$ python -q
>>> import numpy as np
>>> from numpy import linalg as LA
>>> np.set_printoptions(suppress=True, linewidth=160)
>>> F = np.array([[0, 1, -1], [-1, 0, -3], [1, 3, 0]])
>>> LA.cond(F) > 100
np.True_
>>> [round(float(x), 3) for x in LA.svd(F, compute_uv=False)[:3]]
[3.317, 3.317, 0.0]
>>> M = np.load("layer14.npy")
>>> M
array([[ 3, -4,  2],
       [ 0,  2, -1],
       [-3, -2,  1]])
>>> # rows and columns are dependent
>>> t3 = np.stack([M, 2 * M, M[::-1]])
>>> np.round(LA.det(t3), 3) + 0
array([0., 0., 0.])
>>> t3.shape
(3, 3, 3)
>>> A = np.load("a.npy")
>>> A
array([[0, 0, 0, 0],
       [0, 0, 0, 0],
       [0, 0, 0, 0],
       [0, 0, 0, 1]])
>>> # triangular: eigenvalues sit on the diagonal
>>> x0 = np.array([2, -2, -1, 2])
>>> np.round(LA.eigvalsh(2 * A - np.eye(4)), 3)
array([-1., -1., -1.,  1.])
>>> np.eye(4) - A
array([[1., 0., 0., 0.],
       [0., 1., 0., 0.],
       [0., 0., 1., 0.],
       [0., 0., 0., 0.]])
>>> ev, evecs = LA.eigh(A)
>>> x0 = np.array([-1, -1, 9, -8])
>>> np.abs(A).sum(axis=1).max(), np.abs(ev).max()
(np.int64(1), np.float64(1.0))
>>> evecs * np.maximum(ev, 0) @ evecs.T
array([[0., 0., 0., 0.],
       [0., 0., 0., 0.],
       [0., 0., 0., 0.],
       [0., 0., 0., 1.]])
>>> np.round(x0 @ A @ x0 / (x0 @ x0), 3), ev[0], ev[-1]
(np.float64(0.435), np.float64(0.0), np.float64(1.0))
>>> np.round(np.sort(np.abs(LA.eigvals(A))), 3)
array([0., 0., 0., 1.])
>>> round(float(LA.det(A)), 3)
0.0
>>> np.trace(A)
np.int64(1)
>>> (A - A.T) / 2
array([[0., 0., 0., 0.],
       [0., 0., 0., 0.],
       [0., 0., 0., 0.],
       [0., 0., 0., 0.]])
>>> (A + A.T) / 2
array([[0., 0., 0., 0.],
       [0., 0., 0., 0.],
       [0., 0., 0., 0.],
       [0., 0., 0., 1.]])
